>>> import numpy as np
>>> np.set_printoptions(precision=3, suppress=True, linewidth=120, legacy="1.25")
>>> K = np.loadtxt("test1.csv", delimiter=",")
>>> K
array([[0., 0., 0., 2., 0., 0., 0., 0., 0.],
       [0., 0., 0., 0., 0., 0., 0., 0., 0.],
       [0., 0., 0., 0., 0., 0., 0., 0., 0.],
       [0., 0., 0., 0., 0., 2., 0., 0., 0.],
       [0., 0., 0., 0., 0., 0., 0., 3., 0.],
       [0., 0., 0., 0., 0., 0., 0., 0., 1.],
       [0., 1., 0., 0., 0., 0., 0., 0., 0.],
       [0., 0., 0., 0., 1., 0., 0., 0., 0.],
       [0., 0., 0., 0., 0., 0., 3., 0., 0.]])
>>> np.unique(K.round(6), axis=0).shape
(8, 9)
>>> K @ np.linalg.pinv(K) @ K
array([[0., 0., 0., 2., 0., 0., 0., 0., 0.],
       [0., 0., 0., 0., 0., 0., 0., 0., 0.],
       [0., 0., 0., 0., 0., 0., 0., 0., 0.],
       [0., 0., 0., 0., 0., 2., 0., 0., 0.],
       [0., 0., 0., 0., 0., 0., 0., 3., 0.],
       [0., 0., 0., 0., 0., 0., 0., 0., 1.],
       [0., 1., 0., 0., 0., 0., 0., 0., 0.],
       [0., 0., 0., 0., 1., 0., 0., 0., 0.],
       [0., 0., 0., 0., 0., 0., 3., 0., 0.]])
>>> np.linalg.lstsq(K[:-1].T, K[-1])[2]
6
>>> np.allclose(K[:-1].T @ np.linalg.lstsq(K[:-1].T, K[-1])[0], K[-1])
False
>>> np.abs(np.diag(np.linalg.qr(K)[1])) > 1e-9
array([False,  True, False, False,  True, False,  True,  True, False])
>>> Uu, s, Vt = np.linalg.svd(K)
>>> V = Vt[:(s > 1e-8).sum()]
>>> rng = np.random.default_rng(8302)
>>> vec = K[3] + -3 * K[6] + rng.integers(2) * np.eye(9)[6]
>>> vec
array([ 0., -3.,  0.,  0.,  0.,  2.,  0.,  0.,  0.])
>>> V.T @ V
array([[0., 0., 0., 0., 0., 0., 0., 0., 0.],
       [0., 1., 0., 0., 0., 0., 0., 0., 0.],
       [0., 0., 0., 0., 0., 0., 0., 0., 0.],
       [0., 0., 0., 1., 0., 0., 0., 0., 0.],
       [0., 0., 0., 0., 1., 0., 0., 0., 0.],
       [0., 0., 0., 0., 0., 1., 0., 0., 0.],
       [0., 0., 0., 0., 0., 0., 1., 0., 0.],
       [0., 0., 0., 0., 0., 0., 0., 1., 0.],
       [0., 0., 0., 0., 0., 0., 0., 0., 1.]])
>>> np.allclose(V.T @ V @ vec, vec)
True
>>> round(float(np.linalg.norm(vec - V.T @ V @ vec)), 3)
0.0
>>> W = np.array([[0, -2],
...     [-1, -2],
...     [-2, 1],
...     [2, 0],
...     [0, -2],
...     [-1, 1],
...     [-2, -2],
...     [0, 2],
...     [2, 2]])
>>> beta = np.array([-1, 0])
>>> act = np.maximum(K @ W + beta, 0)
>>> (act > 0).astype(int)
array([[1, 0],
       [0, 0],
       [0, 0],
       [0, 1],
       [0, 1],
       [1, 1],
       [0, 0],
       [0, 0],
       [0, 0]])
>>> (act > 0).mean(axis=0)
array([0.222, 0.333])
>>> np.linalg.matrix_rank(act)
2
>>> cent = np.array([[-1, 2], [-1, 1]])
>>> W @ cent
array([[ 2, -2],
       [ 3, -4],
       [ 1, -3],
       [-2,  4],
       [ 2, -2],
       [ 0, -1],
       [ 4, -6],
       [-2,  2],
       [-4,  6]])
>>> (act @ cent).round(6).argmax(axis=1)
array([1, 0, 0, 1, 1, 1, 0, 0, 0])
>>> gram = K.T @ K
>>> np.diag(gram)
array([0., 1., 0., 4., 1., 4., 9., 9., 1.])
>>> np.allclose(gram, gram.T)
True
>>> mat = np.loadtxt("sample11.csv", delimiter=",")
>>> mat
array([[  0.,   0.,   0.,  -7.,  -7.,  -7.],
       [  0.,   0.,   0.,  -7.,   0.,  -7.],
       [  0.,   0.,   0., -21.,  -7., -14.],
       [  6.,   6.,   6.,   7.,   7.,   7.],
       [  6.,   0.,   6.,   7.,   0.,   7.],
       [ 18.,   6.,  12.,  21.,   7.,  14.]])
>>> r0 = np.array([-1, 2, 1, 0, -2, -1])
>>> A2 = mat + np.outer(r0, np.eye(6)[2])
>>> A2
array([[  0.,   0.,  -1.,  -7.,  -7.,  -7.],
       [  0.,   0.,   2.,  -7.,   0.,  -7.],
       [  0.,   0.,   1., -21.,  -7., -14.],
       [  6.,   6.,   6.,   7.,   7.,   7.],
       [  6.,   0.,   4.,   7.,   0.,   7.],
       [ 18.,   6.,  11.,  21.,   7.,  14.]])
>>> np.round(np.linalg.det(A2) / np.linalg.det(mat), 3), round(1 + np.linalg.solve(mat, r0)[2], 3)
(0.833, 0.833)
>>> np.linalg.matrix_rank(A2 - mat)
1
>>> J = np.array([[8, 3, 0, 0], [4, 0, 0, 0], [0, 0, 8, 3], [0, 0, 4, 0]])
>>> A2 = J[0, 0] * J[1:] - np.outer(J[1:, 0], J[0])
>>> A2
array([[  0, -12,   0,   0],
       [  0,   0,  64,  24],
       [  0,   0,  32,   0]])
>>> np.flatnonzero(~A2.round(6).any(axis=1))
array([], dtype=int64)
>>> J[:, 0] / J[0, 0]
array([1. , 0.5, 0. , 0. ])
>>> A2 = J / np.sqrt((J ** 2).mean(axis=1, keepdims=True))
>>> np.linalg.matrix_rank(J - J.mean(axis=1, keepdims=True))
3
>>> np.linalg.matrix_rank(A2) == np.linalg.matrix_rank(J)
True
>>> vec = np.array([-2, 1, 0, 2, 2, 0])
>>> target = mat @ vec
>>> target
array([-28., -14., -56.,  22.,   2.,  26.])
>>> np.linalg.solve(mat, mat[:, 1])
array([ 0.,  1.,  0., -0., -0., -0.])
>>> np.round(np.linalg.solve(mat, -2 * target), 3) + 0
array([ 4., -2.,  0., -4., -4.,  0.])
